In [1]: import numpy as np

In [2]: np.set_printoptions(precision=2, suppress=True, linewidth=100, sign=" ")

In [3]: X = np.load("mat.npy")

In [4]: print(X)
[[  8.  10.  -4.   8.   4.]
 [ 10.  29. -10.  20.  10.]
 [ -4. -10.   8.  -8.  -4.]
 [  8.  20.  -8.  20.   8.]
 [  4.  10.  -4.   8.   8.]]

In [5]: # symmetric

In [6]: Lm = np.linalg.cholesky(X)

In [7]: print(Lm)
[[ 2.83  0.    0.    0.    0.  ]
 [ 3.54  4.06  0.    0.    0.  ]
 [-1.41 -1.23  2.12  0.    0.  ]
 [ 2.83  2.46 -0.46  2.39  0.  ]
 [ 1.41  1.23 -0.23  0.36  2.07]]

In [8]: print(np.diag(Lm) ** 2)
[  8.    16.5    4.48   5.73   4.3 ]

In [9]: print(np.linalg.eigvalsh(X).min() > 0)
True

In [10]: A = np.array([[-4, 2, 1], [-20, -10, 5]])

In [11]: # row 1 dominates

In [12]: U, sigma, VT = np.linalg.svd(A, full_matrices=False)

In [13]: print(np.abs(VT[0]))
[ 0.88  0.42  0.22]

In [14]: print(sigma)
[ 23.09   3.57]

In [15]: print(sigma / sigma[0])
[ 1.    0.15]

In [16]: print(np.round(U.T @ U, 2) + 0)
[[ 1.  0.]
 [ 0.  1.]]

In [17]: print(np.cumsum(sigma ** 2) / np.sum(sigma ** 2))
[ 0.98  1.  ]

In [18]: t3 = np.stack([A, -1 * A, A[::-1]])

In [19]: print(t3.shape)
(3, 2, 3)

In [20]: print((t3 @ A.T).shape)
(3, 2, 2)

In [21]: other = np.array([[-2, 3, -3, -2, -3],
    ...:     [-1, 2, -3, 1, 0],
    ...:     [-3, 3, -3, 1, -1],
    ...:     [-2, 3, -1, 1, 3],
    ...:     [-2, 1, -1, 3, 0]])

In [22]: E = np.triu(other)

In [23]: print(E)
[[-2  3 -3 -2 -3]
 [ 0  2 -3  1  0]
 [ 0  0 -3  1 -1]
 [ 0  0  0  1  3]
 [ 0  0  0  0  0]]

In [24]: # rows and columns are dependent

In [25]: rng = np.random.default_rng(8454)

In [26]: other = E + rng.integers(-2, 3, (5, 4)) @ rng.integers(-2, 3, (4, 5))

In [27]: print(other)
[[  0   9   1  -6   9]
 [ -3  -3  -6   6 -10]
 [  0  -2  -3   0   1]
 [ -6  -2  10  -1   3]
 [  1   5   5  -4  10]]

In [28]: print(np.linalg.matrix_rank(other - E, tol=1e-8))
4

In [29]: m1 = np.load("x.npy")

In [30]: print(m1)
[[ 1  0  0  0]
 [ 2  0  0  0]
 [ 3  3  2  0]
 [ 3  0  1  3]]

In [31]: t3 = np.stack([m1, 2 * m1, m1[::-1]])

In [32]: print(np.linalg.norm(t3, axis=(1, 2)))
[  6.78  13.56   6.78]

In [33]: print(t3.shape)
(3, 4, 4)

In [34]: print(np.linalg.matrix_rank(t3))
[ 3  3  3]

In [35]: print(np.linalg.det(t3))
[ 0.  0.  0.]

In [36]: print(m1 @ m1)
[[  1   0   0   0]
 [  2   0   0   0]
 [ 15   6   4   0]
 [ 15   3   5   9]]

In [37]: print(round(float(np.abs(np.linalg.eigvals(m1)).max()), 2))
3.0

In [38]: print(round(np.linalg.det(m1), 2))
0.0

In [39]: print(np.allclose(m1, m1.T))
False

In [40]: feats = rng.normal(size=(16, 3)) + 5 * np.array([3, 3, 3])

In [41]: print(feats)
[[ 14.28  16.23  15.2 ]
 [ 14.76  14.69  13.25]
 [ 15.01  15.43  15.15]
 [ 15.3   14.27  15.49]
 [ 15.54  15.59  14.12]
 [ 15.13  14.55  16.39]
 [ 15.22  14.05  13.21]
 [ 16.36  15.44  14.5 ]
 [ 15.99  14.91  14.01]
 [ 13.12  14.97  15.33]
 [ 15.06  15.91  14.43]
 [ 16.15  14.15  15.41]
 [ 16.36  16.33  14.95]
 [ 13.99  15.78  15.47]
 [ 13.97  14.85  14.48]
 [ 13.1   14.81  15.22]]

In [42]: z = feats[:, 1] > np.median(feats[:, 1])

In [43]: u = feats[z].mean(axis=0) - feats[~z].mean(axis=0)

In [44]: print(u)
[ 0.01  1.18  0.21]

In [45]: print(((feats - feats.mean(axis=0)) @ u > 0).astype(int))
[ 1  0  1  0  1  0  0  1  0  0  1  0  1  1  0  0]

In [46]: hat = feats @ np.linalg.solve(feats.T @ feats, feats.T)

In [47]: print(np.round(np.linalg.eigvalsh(hat), 2) + 0)
[ 0.  0.  0.  0.  0.  0.  0.  0.  0.  0.  0.  0.  0.  1.  1.  1.]

In [48]: print(hat @ feats[:, 2])
[ 15.2   13.25  15.15  15.49  14.12  16.39  13.21  14.5   14.01  15.33  14.43  15.41  14.95  15.47
  14.48  15.22]

In [49]: print(np.diag(hat))
[ 0.21  0.14  0.07  0.23  0.14  0.35  0.16  0.15  0.16  0.24  0.15  0.36  0.14  0.18  0.08  0.22]
